$ python -q
>>> import numpy as np
>>> np.set_printoptions(precision=3, suppress=True, linewidth=140)
>>> def tidy(a):
...     return np.round(a, 3) + 0
... 
>>> K = np.load("w.npy")
>>> K
array([[ 0.144, -4.649,  0.056,  1.833],
       [ 4.706,  1.475, -0.328,  0.756],
       [-1.126,  3.302,  1.216, -3.369],
       [ 2.812,  1.643, -1.207,  3.596],
       [-3.551,  0.685,  3.151,  1.411],
       [-2.174,  1.437,  4.132,  1.069],
       [ 0.623, -1.93 , -2.977, -3.468],
       [ 1.298,  2.84 , -3.158, -2.297],
       [-0.482,  0.289, -1.778,  4.639],
       [ 3.404,  2.025,  3.04 , -0.262],
       [-2.276,  2.819, -3.443,  0.117],
       [-0.168, -1.232, -0.937, -4.751],
       [ 1.471, -2.577, -1.059,  3.883],
       [ 2.267, -0.137,  2.016,  3.972],
       [-0.884,  3.962, -1.071,  2.715],
       [ 2.008, -1.275, -0.134, -4.396],
       [-1.728, -4.528,  0.374,  1.169],
       [-2.826,  3.728,  1.713, -0.422],
       [ 2.206,  1.648,  2.804,  3.092],
       [ 1.81 ,  1.819,  4.065, -1.374],
       [ 0.298, -4.156, -2.41 , -1.351],
       [-3.852,  0.644, -1.692,  2.624],
       [-3.184, -2.739,  2.641, -0.621],
       [ 2.57 ,  3.42 , -2.139,  1.457],
       [-2.721,  1.199,  2.425, -3.206],
       [ 1.584,  3.509, -0.232,  3.182],
       [ 2.152,  4.353, -1.19 ,  0.085],
       [ 2.725, -3.813,  1.618, -0.643],
       [ 1.449, -0.531,  0.939, -4.662],
       [-0.622,  2.609, -4.125, -0.887],
       [ 3.797, -2.772, -0.094, -1.7  ],
       [-1.075,  2.25 ,  4.328, -0.216],
       [-2.651,  3.507, -2.15 , -1.025],
       [ 2.07 ,  3.619,  1.801,  2.091],
       [ 3.736, -2.952, -0.33 ,  1.49 ],
       [-1.553, -2.486,  0.89 ,  3.952],
       [-0.22 ,  1.533,  4.579, -1.279],
       [-0.583, -0.788,  4.896, -0.258],
       [-4.861,  1.103, -0.042,  0.392]])
>>> P = K @ np.linalg.solve(K.T @ K, K.T)
>>> np.allclose(P @ P, P)
True
>>> np.linalg.matrix_rank(np.eye(39) - P)
np.int64(35)
>>> A2 = np.c_[K[:, :3] @ np.array([[3, 3, 3], [0, -3, -1], [0, -2, -3]]), np.array([2, 2, 1, 0, 2, 0, 3, 2, 3, 1, 3, 1, 3, 0, 1, 3, 1, 3, 2, 1, 3, 2, 0, 0, 3, 2, 2, 2, 0, 3, 2, 1, 1, 3, 2, 3, 1, 0, 1])]
>>> tidy(A2)
array([[  0.432,  14.267,   4.913,   2.   ],
       [ 14.118,  10.349,  13.627,   2.   ],
       [ -3.378, -15.716, -10.328,   1.   ],
       [  8.436,   5.921,  10.414,   0.   ],
       [-10.653, -19.01 , -20.791,   2.   ],
       [ -6.522, -19.097, -20.355,   0.   ],
       [  1.869,  13.613,  12.73 ,   3.   ],
       [  3.894,   1.69 ,  10.528,   2.   ],
       [ -1.446,   1.243,   3.599,   3.   ],
       [ 10.212,  -1.943,  -0.933,   1.   ],
       [ -6.828,  -8.399,   0.682,   3.   ],
       [ -0.504,   5.066,   3.539,   1.   ],
       [  4.413,  14.262,  10.167,   3.   ],
       [  6.801,   3.18 ,   0.89 ,   0.   ],
       [ -2.652, -12.396,  -3.401,   1.   ],
       [  6.024,  10.117,   7.701,   3.   ],
       [ -5.184,   7.652,  -1.778,   1.   ],
       [ -8.478, -23.088, -17.345,   3.   ],
       [  6.618,  -3.934,  -3.442,   2.   ],
       [  5.43 ,  -8.157,  -8.584,   1.   ],
       [  0.894,  18.182,  12.28 ,   3.   ],
       [-11.556, -10.104,  -7.124,   2.   ],
       [ -9.552,  -6.617, -14.736,   0.   ],
       [  7.71 ,   1.728,  10.707,   0.   ],
       [ -8.163, -16.61 , -16.637,   3.   ],
       [  4.752,  -5.311,   1.939,   2.   ],
       [  6.456,  -4.223,   5.673,   2.   ],
       [  8.175,  16.378,   7.134,   2.   ],
       [  4.347,   4.062,   2.061,   0.   ],
       [ -1.866,  -1.443,   7.9  ,   3.   ],
       [ 11.391,  19.895,  14.445,   2.   ],
       [ -3.225, -18.631, -18.459,   1.   ],
       [ -7.953, -14.174,  -5.01 ,   1.   ],
       [  6.21 ,  -8.249,  -2.812,   3.   ],
       [ 11.208,  20.724,  15.15 ,   2.   ],
       [ -4.659,   1.019,  -4.843,   3.   ],
       [ -0.66 , -14.417, -15.93 ,   1.   ],
       [ -1.749,  -9.177, -15.649,   0.   ],
       [-14.583, -17.808, -15.56 ,   1.   ]])
>>> tidy(np.linalg.norm(np.linalg.qr(K)[0].T @ A2, axis=0) ** 2 / ((A2 ** 2).sum(axis=0) + 1e-12))
array([1.   , 1.   , 1.   , 0.023])
>>> np.linalg.matrix_rank(A2)
np.int64(4)
